>>> import numpy as np
>>> np.set_printoptions(suppress=True, linewidth=200)
>>> feats = np.loadtxt("layer10.csv", delimiter=",")
>>> feats.round(1) + 0
array([[0. , 0.1, 0.1],
       [0.1, 0.7, 0.5],
       [0.1, 0.5, 0.3]])
>>> # a projection of rank 1
>>> vec = np.array([3, 3, 0])
>>> np.round(feats @ feats @ vec, 1)
array([0.3, 2.2, 1.6])
>>> round((vec - feats @ vec) @ (feats @ vec), 1)
np.float64(0.0)
>>> np.trace(feats)
np.float64(1.0)
>>> np.round(np.eye(3) - feats, 1)
array([[ 1. , -0.1, -0.1],
       [-0.1,  0.3, -0.5],
       [-0.1, -0.5,  0.7]])
>>> cov = feats.T @ feats
>>> (feats @ feats.T).shape
(3, 3)
>>> np.round(np.diag(cov), 1) + 0
array([0. , 0.7, 0.3])
>>> np.round(np.linalg.svd(feats, compute_uv=False) ** 2, 1) + 0
array([1., 0., 0.])
>>> cov.round(1) + 0
array([[0. , 0.1, 0.1],
       [0.1, 0.7, 0.5],
       [0.1, 0.5, 0.3]])
>>> np.trace(cov), (feats ** 2).sum()
(np.float64(1.0), np.float64(1.0))
>>> np.round(np.linalg.eigvalsh(cov)[::-1], 1) + 0
array([1., 0., 0.])
>>> A = np.loadtxt("sample13.csv", delimiter=",")
>>> A.round(1) + 0
array([[ 0. ,  0. ,  0.2],
       [-0.3, -0.7, -0.6],
       [-0.2, -0.8, -0.5],
       [-0.7, -1.6, -1.3],
       [-0.7, -1.7, -1.2],
       [-0.2, -0.8, -0.6],
       [-0.5, -1.6, -1.3],
       [-0.3, -0.9, -0.7],
       [ 0. ,  0.1,  0. ],
       [-0.6, -1.5, -1.3],
       [-0.1,  0. ,  0. ],
       [-0.8, -1.7, -1.2],
       [-0.4, -0.8, -0.5],
       [ 0. ,  0. ,  0.1],
       [-0.4, -1. , -0.6],
       [-0.5, -0.7, -0.7],
       [-0.6, -1.7, -1.1],
       [-0.1,  0. ,  0.1],
       [-0.7, -1.7, -1.2],
       [-0.6, -1.4, -1. ],
       [-0.3,  0. ,  0. ],
       [-0.6, -1.6, -1.2]])
>>> U, sv, Vt = np.linalg.svd(A)
>>> sv.round(1)
array([6.9, 0.4, 0.4])
>>> np.argmax(sv[:-1] / (sv[1:] + 1e-6)) + 1
np.int64(1)
>>> M2 = U[:, :1] @ np.diag(sv[:1]) @ Vt[:1]
>>> round(np.linalg.norm(A - M2, 2), 1), np.round(sv[1], 1)
(np.float64(0.4), np.float64(0.4))
>>> vec = np.array([1, 2, 1])
>>> y = A @ vec
>>> np.round(np.linalg.lstsq(A, y)[0], 1)
array([1., 2., 1.])
>>> y.round(1) + 0
array([ 0.2, -2.3, -2.3, -5.2, -5.3, -2.4, -4.9, -2.8,  0.2, -4.8, -0.1, -5.3, -2.5,  0.1, -3. , -2.5, -5. ,  0. , -5.4, -4.4, -0.4, -5. ])
>>> rng = np.random.default_rng(62)
>>> y = y + 0.3 * rng.normal(size=22)
>>> y.round(1)
array([-0.1, -2.8, -2.5, -5.3, -5.5, -2.5, -5. , -3.4, -0.1, -4.9, -0.5, -5.4, -2.1, -0.3, -3. , -2.4, -5.1, -0.1, -5.2, -4.6,  0.5, -5. ])
>>> c, *_ = np.linalg.lstsq(A, y)
>>> c.round(1)
array([-0.5,  2.6,  1.1])
>>> round(float(np.linalg.norm(y - A @ c)), 1)
1.3
>>> c.round()
array([-1.,  3.,  1.])
>>> np.round(A.T @ (y - A @ c), 1) + 0
array([0., 0., 0.])
>>> M2 = np.c_[A[:, :1] @ np.array([[4]]), np.array([0, 3, 2, 3, 1, 0, 1, 3, 2, 1, 2, 0, 2, 0, 3, 1, 3, 3, 3, 1, 1, 2])]
>>> M2.round(1)
array([[ 0.1,  0. ],
       [-1.2,  3. ],
       [-0.9,  2. ],
       [-2.7,  3. ],
       [-2.9,  1. ],
       [-1. ,  0. ],
       [-2.1,  1. ],
       [-1.1,  3. ],
       [-0.1,  2. ],
       [-2.4,  1. ],
       [-0.3,  2. ],
       [-3.1,  0. ],
       [-1.4,  2. ],
       [ 0.2,  0. ],
       [-1.8,  3. ],
       [-1.8,  1. ],
       [-2.3,  3. ],
       [-0.2,  3. ],
       [-2.7,  3. ],
       [-2.5,  1. ],
       [-1.2,  1. ],
       [-2.4,  2. ]])
>>> np.round(np.linalg.lstsq(A, M2[:, 0])[0], 1) + 0
array([4., 0., 0.])
>>> np.round(np.linalg.norm(np.linalg.qr(A)[0].T @ M2, axis=0) ** 2 / ((M2 ** 2).sum(axis=0) + 1e-12), 1)
array([1. , 0.5])
>>> np.linalg.matrix_rank(np.c_[A, M2])
np.int64(4)
>>> np.linalg.matrix_rank(M2)
np.int64(2)
>>> U, sv, Vt = np.linalg.svd(M2, full_matrices=False)
>>> np.round(U.T @ U, 1) + 0
array([[1., 0.],
       [0., 1.]])
>>> sv.round(1)
array([11.9,  4.7])
>>> np.round(np.cumsum(sv ** 2) / np.sum(sv ** 2), 1)
array([0.9, 1. ])
>>> np.round(sv / sv[0], 1)
array([1. , 0.4])
>>> X = np.load("a.npy")
>>> X
array([[-2, -2, -2, -2],
       [-2, -4, -4, -4],
       [-2, -4, -6, -6],
       [-2, -4, -6, -8]])
>>> M2 = X / np.linalg.norm(X, axis=1, keepdims=True)
>>> cov = M2 @ M2.T
>>> cov[3].round(1)
array([0.9, 1. , 1. , 1. ])
>>> (cov - 2 * np.eye(4)).round(6).argmax(axis=1)
array([1, 2, 3, 2])
>>> np.round(np.linalg.norm(M2, axis=1), 1)
array([1., 1., 1., 1.])
>>> round(np.degrees(np.arccos(np.clip(cov[3, 0], -1, 1))), 1)
np.float64(24.1)
>>> cov.round(1)
array([[1. , 1. , 0.9, 0.9],
       [1. , 1. , 1. , 1. ],
       [0.9, 1. , 1. , 1. ],
       [0.9, 1. , 1. , 1. ]])
>>> u = np.array([1, 1, 2, 2])
>>> M2 = X + np.outer(u, np.eye(4)[2])
>>> np.round(np.linalg.det(M2) / np.linalg.det(X), 1), round(1 + np.linalg.solve(X, u)[2], 1)
(np.float64(0.5), np.float64(0.5))
>>> np.linalg.matrix_rank(np.linalg.inv(M2) - np.linalg.inv(X), tol=1e-8)
np.int64(1)
>>> M2
array([[-2., -2., -1., -2.],
       [-2., -4., -3., -4.],
       [-2., -4., -4., -6.],
       [-2., -4., -4., -8.]])
>>> np.linalg.matrix_rank(M2 - X)
np.int64(1)
>>> F = np.triu(rng.random((3, 3)) < 0.8, 1).astype(int)
>>> F = F + F.T
>>> F
array([[0, 1, 1],
       [1, 0, 1],
       [1, 1, 0]])
>>> z = rng.permutation(3)
>>> z
array([2, 1, 0])
>>> M2 = F[z][:, z]
>>> np.allclose(M2, F)
True
>>> np.round(np.linalg.det(M2), 1), np.round(np.linalg.det(F[z]), 1)
(np.float64(2.0), np.float64(-2.0))
>>> np.round(np.sort(np.abs(np.linalg.eigvals(M2))), 1)
array([1., 1., 2.])
>>> M2
array([[0, 1, 1],
       [1, 0, 1],
       [1, 1, 0]])
>>> w, V = np.linalg.eigh(F)
>>> vec = np.array([1, -3, 0])
>>> vec @ F @ vec / (vec @ vec), round(float(w[0]), 1), round(float(w[-1]), 1)
(np.float64(-0.6), -1.0, 2.0)
>>> M2 = np.array([[-3, 3, -1], [1, 0, 2]])
>>> Z = np.kron(M2, F)
>>> np.linalg.matrix_rank(Z)
np.int64(6)
>>> round(np.linalg.norm(Z, 2), 1), round(float(np.linalg.norm(M2, 2) * np.linalg.norm(F, 2)), 1)
(np.float64(9.1), 9.1)
>>> Z.shape
(6, 9)
>>> proj = np.triu(np.array([[-2, -3, 0], [-1, 1, -2], [3, 1, 0]]), 1) + np.eye(3)
>>> M2 = proj @ F @ np.linalg.inv(proj)
>>> np.linalg.matrix_rank(M2)
np.int64(3)
>>> round(np.linalg.det(M2), 1)
np.float64(2.0)
>>> np.trace(M2), np.trace(F)
(np.float64(0.0), np.int64(0))
>>> E = np.load("mat.npy")
>>> E
array([[ 5., -3., -2.,  0.],
       [ 2., -2., -2., -2.],
       [-2.,  3.,  5.,  0.],
       [-2.,  3.,  2.,  3.]])
>>> np.round(np.linalg.norm(E, axis=1), 1)
array([6.2, 4. , 6.2, 5.1])
>>> round(float(np.linalg.norm(E[2] - E[3])), 1)
4.2
>>> np.round(np.linalg.norm(E) ** 2 / np.linalg.norm(E, 2) ** 2, 1)
np.float64(1.2)
>>> round(np.linalg.norm(E[2], 1), 1), round(np.linalg.norm(E[2], np.inf), 1)
(np.float64(10.0), np.float64(5.0))
>>> E[2] @ E[3]
np.float64(23.0)
>>> round(np.linalg.norm(E, "nuc"), 1)
np.float64(16.5)
>>> np.round(np.linalg.norm(E, axis=0), 1)
array([6.1, 5.6, 6.1, 3.6])
>>> round(float(np.linalg.eigvals(E).sum().real), 1)
11.0
>>> np.round(np.poly(E), 1)
array([  1., -11.,  43., -69.,  36.])
>>> np.einsum("ii->", E)
np.float64(11.0)
>>> W = np.array([[3, 1, 2], [0, 1, -1], [1, -3, 0], [1, 3, -1]])
>>> c = np.array([2, -2, 1])
>>> hid = np.maximum(E @ W + c, 0)
>>> hid
array([[15.,  6., 14.],
       [ 4.,  0.,  9.],
       [ 1.,  0.,  0.],
       [ 1.,  2.,  0.]])
>>> (hid > 0).mean(axis=0)
array([1. , 0.5, 0.5])
>>> (hid > 0).astype(int)
array([[1, 1, 1],
       [1, 0, 1],
       [1, 0, 0],
       [1, 1, 0]])
>>> Z = np.array([[3, 3, -5], [0, 4, -5], [-2, 4, 4]])
>>> (hid @ Z).round(6).argmax(axis=1)
array([1, 1, 0, 1])
>>> hid @ Z
array([[ 17., 125., -49.],
       [ -6.,  48.,  16.],
       [  3.,   3.,  -5.],
       [  3.,  11., -15.]])
>>> W @ Z
array([[  5,  21, -12],
       [  2,   0,  -9],
       [  3,  -9,  10],
       [  5,  11, -24]])
